$ python -q
>>> import numpy as np
>>> from numpy import linalg as LA
>>> np.set_printoptions(suppress=True, linewidth=140)
>>> rd = lambda a: np.round(a, 1) + 0
>>> data = np.load("block13.npy")
>>> data
array([[ 2,  0,  0,  3, -1, -2, -2,  3,  0,  0,  3],
       [ 3,  3,  2,  3, -2,  3, -1,  0,  2,  4,  2],
       [-2, -3,  2,  3,  2,  2,  3,  1, -1, -2,  3],
       [-3,  1,  3,  2, -3,  0,  0, -1, -3, -6,  3],
       [ 3,  2,  3,  3,  2, -3,  3, -2, -1, -2,  0],
       [-3,  3,  2, -2, -2, -2, -2,  3,  0,  0, -3],
       [ 0,  1, -2,  0,  2, -1, -1, -3, -1, -2, -1],
       [ 0, -2, -3, -2, -2, -3, -3, -3,  0,  0,  2],
       [-3,  3, -3,  2, -3,  1, -2,  2,  1,  2, -3],
       [ 0,  3,  3,  1,  2, -3, -1,  1, -3, -6, -3],
       [ 1, -1,  3, -1,  3, -1,  2, -3,  1,  2,  3]])
>>> # looks like rank 10
>>> rk = LA.matrix_rank(data)
>>> rk
np.int64(10)
>>> null = LA.svd(data)[2][rk:].T
>>> [int(LA.matrix_rank(data[:, :j + 1])) for j in range(11)]
[1, 2, 3, 4, 5, 6, 7, 8, 9, 9, 10]
>>> rd(np.sort(np.abs(LA.eigvals(data))))
array([0. , 2.9, 2.9, 3.1, 3.8, 3.8, 4.6, 6.1, 6.1, 8.1, 8.5])
>>> rd(LA.det(data))
np.float64(0.0)
>>> (data - data.T) / 2
array([[ 0. , -1.5,  1. ,  3. , -2. ,  0.5, -1. ,  1.5,  1.5,  0. ,  1. ],
       [ 1.5,  0. ,  2.5,  1. , -2. ,  0. , -1. ,  1. , -0.5,  0.5,  1.5],
       [-1. , -2.5,  0. ,  0. , -0.5,  0. ,  2.5,  2. ,  1. , -2.5,  0. ],
       [-3. , -1. ,  0. ,  0. , -3. ,  1. ,  0. ,  0.5, -2.5, -3.5,  2. ],
       [ 2. ,  2. ,  0.5,  3. ,  0. , -0.5,  0.5,  0. ,  1. , -2. , -1.5],
       [-0.5,  0. ,  0. , -1. ,  0.5,  0. , -0.5,  3. , -0.5,  1.5, -1. ],
       [ 1. ,  1. , -2.5,  0. , -0.5,  0.5,  0. ,  0. ,  0.5, -0.5, -1.5],
       [-1.5, -1. , -2. , -0.5,  0. , -3. ,  0. ,  0. , -1. , -0.5,  2.5],
       [-1.5,  0.5, -1. ,  2.5, -1. ,  0.5, -0.5,  1. ,  0. ,  2.5, -2. ],
       [ 0. , -0.5,  2.5,  3.5,  2. , -1.5,  0.5,  0.5, -2.5,  0. , -2.5],
       [-1. , -1.5,  0. , -2. ,  1.5,  1. ,  1.5, -2.5,  2. ,  2.5,  0. ]])
>>> (data + data.T) / 2
array([[ 2. ,  1.5, -1. ,  0. ,  1. , -2.5, -1. ,  1.5, -1.5,  0. ,  2. ],
       [ 1.5,  3. , -0.5,  2. ,  0. ,  3. ,  0. , -1. ,  2.5,  3.5,  0.5],
       [-1. , -0.5,  2. ,  3. ,  2.5,  2. ,  0.5, -1. , -2. ,  0.5,  3. ],
       [ 0. ,  2. ,  3. ,  2. ,  0. , -1. ,  0. , -1.5, -0.5, -2.5,  1. ],
       [ 1. ,  0. ,  2.5,  0. ,  2. , -2.5,  2.5, -2. , -2. ,  0. ,  1.5],
       [-2.5,  3. ,  2. , -1. , -2.5, -2. , -1.5,  0. ,  0.5, -1.5, -2. ],
       [-1. ,  0. ,  0.5,  0. ,  2.5, -1.5, -1. , -3. , -1.5, -1.5,  0.5],
       [ 1.5, -1. , -1. , -1.5, -2. ,  0. , -3. , -3. ,  1. ,  0.5, -0.5],
       [-1.5,  2.5, -2. , -0.5, -2. ,  0.5, -1.5,  1. ,  1. , -0.5, -1. ],
       [ 0. ,  3.5,  0.5, -2.5,  0. , -1.5, -1.5,  0.5, -0.5, -6. , -0.5],
       [ 2. ,  0.5,  3. ,  1. ,  1.5, -2. ,  0.5, -0.5, -1. , -0.5,  3. ]])
>>> LA.matrix_power(data, 2)
array([[  1, -16,   6,   4, -10,  -7,  -4, -13,  -3,  -6,  38],
       [-17,  26,  33,  24, -18,  -4, -18,  26, -10, -20,  10],
       [-20, -13,  14, -10,  15, -15,  19, -30, -14, -28,  14],
       [-12, -38,   8, -15,   3,  39,  26, -20,  14,  28,  42],
       [ 15,  -7,  16,  42,   9,  14,  20, -11,  -8, -16,  42],
       [  2, -14, -20,  -3, -12,  25,  -6,  -1,  11,  22,   2],
       [ 18,   7,   7,   8,   0,  11,  13,   2,   7,  14,   0],
       [ 11, -11,  -7, -15,  12,  10,   9,   6,  12,  24,  -7],
       [-15,  23,  -9, -13, -39,  10, -31,   8,   0,   0, -21],
       [ 21, -31,  -4,  21,  -9,  31,  22, -14,  11,  22,  48],
       [  8,   4,  25,  25,  38,  -7,  28,  -4,  -9, -18,   2]])
>>> np.allclose(data @ data.T, data.T @ data)
False
